$ ipython --no-banner

In [1]: import numpy as np

In [2]: np.set_printoptions(precision=3, suppress=True, linewidth=200)

In [3]: def rd(a):
   ...:     return np.round(a, 3) + 0
   ...: 

In [4]: m1 = np.tril(np.array([[-1, -3, -4, -3], [-4, -5, -4, 4], [5, -1, -5, 0], [3, -3, -3, 3]]), -1) + np.eye(4, dtype=int)

In [5]: m1
Out[5]: 
array([[ 1,  0,  0,  0],
       [-4,  1,  0,  0],
       [ 5, -1,  1,  0],
       [ 3, -3, -3,  1]])

In [6]: left, sv, VT = np.linalg.svd(m1)

In [7]: np.argmax(sv[:-1] / (sv[1:] + 1e-6)) + 1
Out[7]: np.int64(2)

In [8]: rd(sv)
Out[8]: array([7.689, 3.708, 0.341, 0.103])

In [9]: A2 = left[:, :2] @ np.diag(sv[:2]) @ VT[:2]

In [10]: rd(np.linalg.norm(m1 - A2, 2)), rd(sv[2])
Out[10]: (np.float64(0.341), np.float64(0.341))

In [11]: blk = np.stack([m1, -2 * m1, m1[::-1]])

In [12]: blk.shape
Out[12]: (3, 4, 4)

In [13]: (blk @ m1.T).shape
Out[13]: (3, 4, 4)

In [14]: np.linalg.matrix_rank(blk.reshape(3, -1))
Out[14]: np.int64(2)

In [15]: rd(np.linalg.det(blk))
Out[15]: array([ 1., 16.,  1.])

In [16]: np.einsum("bij,cij->bc", blk, blk)
Out[16]: 
array([[  73, -146,  -36],
       [-146,  292,   72],
       [ -36,   72,   73]])

In [17]: r0 = np.array([5, -4, 5, -3])

In [18]: A2 = m1 + np.outer(r0, np.eye(4)[2])

In [19]: A2
Out[19]: 
array([[ 1.,  0.,  5.,  0.],
       [-4.,  1., -4.,  0.],
       [ 5., -1.,  6.,  0.],
       [ 3., -3., -6.,  1.]])

In [20]: np.linalg.matrix_rank(np.linalg.inv(A2) - np.linalg.inv(m1), tol=1e-8)
Out[20]: np.int64(1)

In [21]: rd(np.linalg.det(A2) / np.linalg.det(m1)), rd(1 + np.linalg.solve(m1, r0)[2])
Out[21]: (np.float64(-3.0), np.float64(-3.0))

In [22]: rd(np.linalg.svd(m1, compute_uv=False))
Out[22]: array([7.689, 3.708, 0.341, 0.103])

In [23]: np.count_nonzero(m1)
Out[23]: np.int64(10)

In [24]: m1 - m1[0]
Out[24]: 
array([[ 0,  0,  0,  0],
       [-5,  1,  0,  0],
       [ 4, -1,  1,  0],
       [ 2, -3, -3,  1]])

In [25]: np.unravel_index(np.abs(m1).argmax(), m1.shape)
Out[25]: (np.int64(2), np.int64(0))

In [26]: np.linalg.matrix_rank(m1)
Out[26]: np.int64(4)

In [27]: m1.mean(axis=0)
Out[27]: array([ 1.25, -0.75, -0.5 ,  0.25])

In [28]: w, evecs = np.linalg.eig(m1)

In [29]: m1 @ evecs[:, 0] - w[0] * evecs[:, 0]
Out[29]: array([0., 0., 0., 0.])

In [30]: np.prod(w)
Out[30]: np.float64(1.0)

In [31]: rd(np.sort(np.linalg.eigvals(m1 @ m1)))
Out[31]: array([1., 1., 1., 1.])

In [32]: rd(np.sort(np.linalg.eigvals(m1.T)))
Out[32]: array([1., 1., 1., 1.])

In [33]: M = np.load("mat.npy")

In [34]: M
Out[34]: 
array([[-2., -1.,  0., -2.,  2., -2.,  1.],
       [-1., -2.,  0.,  2., -2.,  2., -1.],
       [ 0.,  0., -3.,  0.,  0.,  0.,  0.],
       [-2.,  2.,  0.,  1., -4.,  4., -2.],
       [ 2., -2.,  0., -4.,  1., -4.,  2.],
       [-2.,  2.,  0.,  4., -4.,  1., -2.],
       [ 1., -1.,  0., -2.,  2., -2., -2.]])

In [35]: A2 = np.linalg.inv(M)

In [36]: np.allclose(A2, M.T)
Out[36]: False

In [37]: rd(np.linalg.det(M) * np.linalg.det(A2))
Out[37]: np.float64(1.0)

In [38]: rd(np.linalg.det(M) * A2)
Out[38]: 
array([[-2673.,  -243.,     0.,  -486.,   486.,  -486.,   243.],
       [ -243., -2673.,     0.,   486.,  -486.,   486.,  -243.],
       [    0.,     0., -2916.,     0.,     0.,     0.,     0.],
       [ -486.,   486.,     0., -1944.,  -972.,   972.,  -486.],
       [  486.,  -486.,     0.,  -972., -1944.,  -972.,   486.],
       [ -486.,   486.,     0.,   972.,  -972., -1944.,  -486.],
       [  243.,  -243.,     0.,  -486.,   486.,  -486., -2673.]])

In [39]: (np.abs(A2) > 1e-9).astype(int)
Out[39]: 
array([[1, 1, 0, 1, 1, 1, 1],
       [1, 1, 0, 1, 1, 1, 1],
       [0, 0, 1, 0, 0, 0, 0],
       [1, 1, 0, 1, 1, 1, 1],
       [1, 1, 0, 1, 1, 1, 1],
       [1, 1, 0, 1, 1, 1, 1],
       [1, 1, 0, 1, 1, 1, 1]])

In [40]: rd(M @ A2)
Out[40]: 
array([[1., 0., 0., 0., 0., 0., 0.],
       [0., 1., 0., 0., 0., 0., 0.],
       [0., 0., 1., 0., 0., 0., 0.],
       [0., 0., 0., 1., 0., 0., 0.],
       [0., 0., 0., 0., 1., 0., 0.],
       [0., 0., 0., 0., 0., 1., 0.],
       [0., 0., 0., 0., 0., 0., 1.]])

In [41]: rd(np.linalg.slogdet(M)[0])
Out[41]: np.float64(1.0)

In [42]: M @ M
Out[42]: 
array([[ 18.,  -9.,   0., -18.,  18., -18.,   9.],
       [ -9.,  18.,   0.,  18., -18.,  18.,  -9.],
       [  0.,   0.,   9.,   0.,   0.,   0.,   0.],
       [-18.,  18.,   0.,  45., -36.,  36., -18.],
       [ 18., -18.,   0., -36.,  45., -36.,  18.],
       [-18.,  18.,   0.,  36., -36.,  45., -18.],
       [  9.,  -9.,   0., -18.,  18., -18.,  18.]])

In [43]: rd(np.sort(np.abs(np.linalg.eigvals(M))))
Out[43]: array([ 3.,  3.,  3.,  3.,  3.,  3., 12.])

In [44]: (M + M.T) / 2
Out[44]: 
array([[-2., -1.,  0., -2.,  2., -2.,  1.],
       [-1., -2.,  0.,  2., -2.,  2., -1.],
       [ 0.,  0., -3.,  0.,  0.,  0.,  0.],
       [-2.,  2.,  0.,  1., -4.,  4., -2.],
       [ 2., -2.,  0., -4.,  1., -4.,  2.],
       [-2.,  2.,  0.,  4., -4.,  1., -2.],
       [ 1., -1.,  0., -2.,  2., -2., -2.]])

In [45]: rd(np.linalg.det(M))
Out[45]: np.float64(8748.0)

In [46]: np.trace(M)
Out[46]: np.float64(-6.0)

In [47]: np.linalg.determinant(M)
Traceback (most recent call last):
  Cell In[47], line 1
    np.linalg.determinant(M)
AttributeError: module 'numpy.linalg' has no attribute 'determinant'


In [48]: np.allclose(M, M.T)
Out[48]: True

In [49]: np.allclose(M @ M.T, M.T @ M)
Out[49]: True

In [50]: rd(np.abs(np.linalg.eigvals(M)).max())
Out[50]: np.float64(12.0)
